$ python3 -q
>>> import numpy as np
>>> from numpy import linalg as LA
>>> np.set_printoptions(precision=2, suppress=True, linewidth=120, floatmode="fixed")
>>> def tidy(a):
...     return np.round(a, 2) + 0
... 
>>> M = np.array([[1, 0, 0, 0, 0],
...     [1, 1, 0, 0, 0],
...     [2, 2, 1, 0, 0],
...     [1, 1, -3, 1, 0],
...     [1, -2, -3, 1, 1]])
>>> O, Rm = LA.qr(M)
>>> np.allclose(Rm.T @ Rm, M.T @ M)
True
>>> tidy(O @ Rm)
array([[ 1.00,  0.00,  0.00,  0.00,  0.00],
       [ 1.00,  1.00,  0.00,  0.00,  0.00],
       [ 2.00,  2.00,  1.00,  0.00,  0.00],
       [ 1.00,  1.00, -3.00,  1.00,  0.00],
       [ 1.00, -2.00, -3.00,  1.00,  1.00]])
>>> print(np.trace(O @ O.T))
5.0
>>> tidy(Rm)
array([[-2.83, -1.41,  1.41, -0.71, -0.35],
       [ 0.00, -2.83, -2.47,  0.71,  0.88],
       [ 0.00,  0.00, -3.30,  0.99,  0.09],
       [ 0.00,  0.00,  0.00, -0.17, -0.19],
       [ 0.00,  0.00,  0.00,  0.00,  0.22]])
>>> print(tidy(O))
[[-0.35  0.18 -0.28  0.56 -0.67]
 [-0.35 -0.18 -0.02  0.63  0.67]
 [-0.71 -0.35 -0.34 -0.51  0.00]
 [-0.35 -0.18  0.89  0.02 -0.22]
 [-0.35  0.88  0.09 -0.19  0.22]]
>>> M2 = np.array([[0, -1], [1, -2]])
>>> cent = np.kron(M2, M)
>>> print(tidy(LA.norm(cent, 2)), tidy(LA.norm(M2, 2) * LA.norm(M, 2)))
11.83 11.83
>>> print(cent.shape)
(10, 10)
>>> M2 = M[0, 0] * M[1:] - np.outer(M[1:, 0], M[0])
>>> M2
array([[ 0,  1,  0,  0,  0],
       [ 0,  2,  1,  0,  0],
       [ 0,  1, -3,  1,  0],
       [ 0, -2, -3,  1,  1]])
>>> LA.matrix_rank(M2), LA.matrix_rank(M)
(np.int64(4), np.int64(5))
>>> print(np.flatnonzero(~M2.round(6).any(axis=1)))
[]
>>> rng = np.random.default_rng(808)
>>> z = rng.permutation(5)
>>> M2 = M[:, z] * rng.choice([-1, 1], 5)
>>> print(M2)
[[ 0  0  0 -1  0]
 [ 0  0  0 -1 -1]
 [-1  0  0 -2 -2]
 [ 3  0 -1 -1 -1]
 [ 3  1 -1 -1  2]]
>>> left, _, Vh = LA.svd(M.T @ M2)
>>> z
array([2, 4, 3, 0, 1])
>>> print(tidy(left @ Vh))
[[ 0.00  0.00  0.00 -1.00  0.00]
 [ 0.00  0.00  0.00  0.00 -1.00]
 [-1.00  0.00  0.00  0.00  0.00]
 [ 0.00  0.00 -1.00  0.00  0.00]
 [ 0.00  1.00  0.00  0.00  0.00]]
>>> [int(LA.matrix_rank(LA.matrix_power(M, p))) for p in range(1, 6)]
[5, 5, 5, 5, 5]
>>> tidy(np.sort(LA.eigvals(M)))
array([1.00, 1.00, 1.00, 1.00, 1.00])
>>> A = np.loadtxt("test0.csv", delimiter=",")
>>> print(A)
[[ 0.95 -1.07  1.21 -0.27]
 [ 0.82 -0.78 -0.39 -1.04]
 [-0.56  0.09  0.51  0.49]
 [ 0.05 -0.41  0.68 -0.67]
 [-1.02  0.62 -0.59  1.48]]
>>> hat = A @ LA.solve(A.T @ A, A.T)
>>> print(np.trace(hat))
4.0
>>> tidy(hat @ A[:, 3])
array([-0.27, -1.04,  0.49, -0.67,  1.48])
>>> tidy(hat)
array([[ 0.99,  0.02,  0.08, -0.05, -0.03],
       [ 0.02,  0.94, -0.17,  0.12,  0.08],
       [ 0.08, -0.17,  0.46,  0.39,  0.25],
       [-0.05,  0.12,  0.39,  0.72, -0.18],
       [-0.03,  0.08,  0.25, -0.18,  0.89]])
>>> print(tidy(LA.eigvalsh(hat)))
[0.00 1.00 1.00 1.00 1.00]
>>> LA.matrix_rank(np.eye(5) - hat)
np.int64(1)
>>> tidy(np.diag(hat))
array([0.99, 0.94, 0.46, 0.72, 0.89])
>>> M2 = np.array([[2, -1, 2], [0, 1, -1]])
>>> cent = np.kron(M2, A)
>>> cent.shape
(10, 12)
>>> tidy(LA.norm(cent, 2)), tidy(LA.norm(M2, 2) * LA.norm(A, 2))
(np.float64(9.54), np.float64(9.54))
>>> LA.matrix_rank(cent)
np.int64(8)
>>> theta = np.radians(36)
>>> Rm = np.eye(4)
>>> Rm[3, 3] = Rm[1, 1] = np.cos(theta)
>>> Rm[3, 1], Rm[1, 3] = -np.sin(theta), np.sin(theta)
>>> tidy(Rm)
array([[ 1.00,  0.00,  0.00,  0.00],
       [ 0.00,  0.81,  0.00,  0.59],
       [ 0.00,  0.00,  1.00,  0.00],
       [ 0.00, -0.59,  0.00,  0.81]])
>>> M2 = A @ Rm.T
>>> tidy(M2)
array([[ 0.95, -1.02,  1.21,  0.41],
       [ 0.82, -1.24, -0.39, -0.38],
       [-0.56,  0.36,  0.51,  0.34],
       [ 0.05, -0.73,  0.68, -0.30],
       [-1.02,  1.37, -0.59,  0.83]])
>>> np.allclose(A @ A.T, M2 @ M2.T)
True
>>> O = A.astype(float).copy()
>>> for j in range(4):
...     O[:, j] -= O[:, :j] @ (O[:, :j].T @ O[:, j])
...     O[:, j] /= LA.norm(O[:, j])
... 
>>> tidy(O.T @ A)
array([[ 1.71, -1.38,  0.69, -1.71],
       [ 0.00,  0.64, -0.99, -0.03],
       [ 0.00,  0.00,  1.11,  0.13],
       [ 0.00,  0.00,  0.00,  1.05]])
>>> tidy(O)
array([[ 0.55, -0.47,  0.32,  0.59],
       [ 0.48, -0.19, -0.82, -0.11],
       [-0.33, -0.56,  0.16, -0.10],
       [ 0.03, -0.57,  0.08, -0.62],
       [-0.60, -0.31, -0.44,  0.49]])
>>> M2 = np.c_[A[:, :3] @ np.array([[-2, 2, 2], [-1, -1, 3], [-2, 1, -3]]), np.array([-1, -3, 3, -1, -3])]
>>> tidy(M2)
array([[-3.25,  4.18, -4.94, -1.00],
       [-0.08,  2.03,  0.47, -3.00],
       [ 0.01, -0.70, -2.38,  3.00],
       [-1.05,  1.19, -3.17, -1.00],
       [ 2.60, -3.25,  1.59, -3.00]])
>>> print(tidy(LA.norm(M2 - A @ LA.lstsq(A, M2)[0], axis=0)))
[0.00 0.00 0.00 3.14]
>>> tidy(LA.norm(LA.qr(A)[0].T @ M2, axis=0) ** 2 / ((M2 ** 2).sum(axis=0) + 1e-12))
array([1.00, 1.00, 1.00, 0.66])
>>> LA.matrix_rank(np.c_[A, M2])
np.int64(5)
>>> M2 = np.array([[-2, 1, 2], [-1, 0, -1], [2, 1, 2]])
>>> cent = np.array([[3, 0], [1, 2]])
>>> data = np.block([[M2, np.array([[3, 1], [1, 2], [3, 2]])], [np.zeros((2, 3)), cent]])
>>> data
array([[-2.00,  1.00,  2.00,  3.00,  1.00],
       [-1.00,  0.00, -1.00,  1.00,  2.00],
       [ 2.00,  1.00,  2.00,  3.00,  2.00],
       [ 0.00,  0.00,  0.00,  3.00,  0.00],
       [ 0.00,  0.00,  0.00,  1.00,  2.00]])
>>> M2 = np.array([[2, -3], [1, -3], [2, 2], [2, 3], [1, 2]])
>>> np.vstack([data, M2.T]).shape
(7, 5)
>>> np.einsum("ik,kj->ij", data, M2)
array([[ 8.00, 18.00],
       [ 0.00,  8.00],
       [17.00,  8.00],
       [ 6.00,  9.00],
       [ 4.00,  7.00]])
>>> np.einsum("ij->j", data)
array([-1.00,  2.00,  3.00, 11.00,  7.00])
>>> print(LA.matrix_rank(np.vstack([data, M2.T])))
5
>>> M2.T @ data.T
array([[ 8.00,  0.00, 17.00,  6.00,  4.00],
       [18.00,  8.00,  8.00,  9.00,  7.00]])
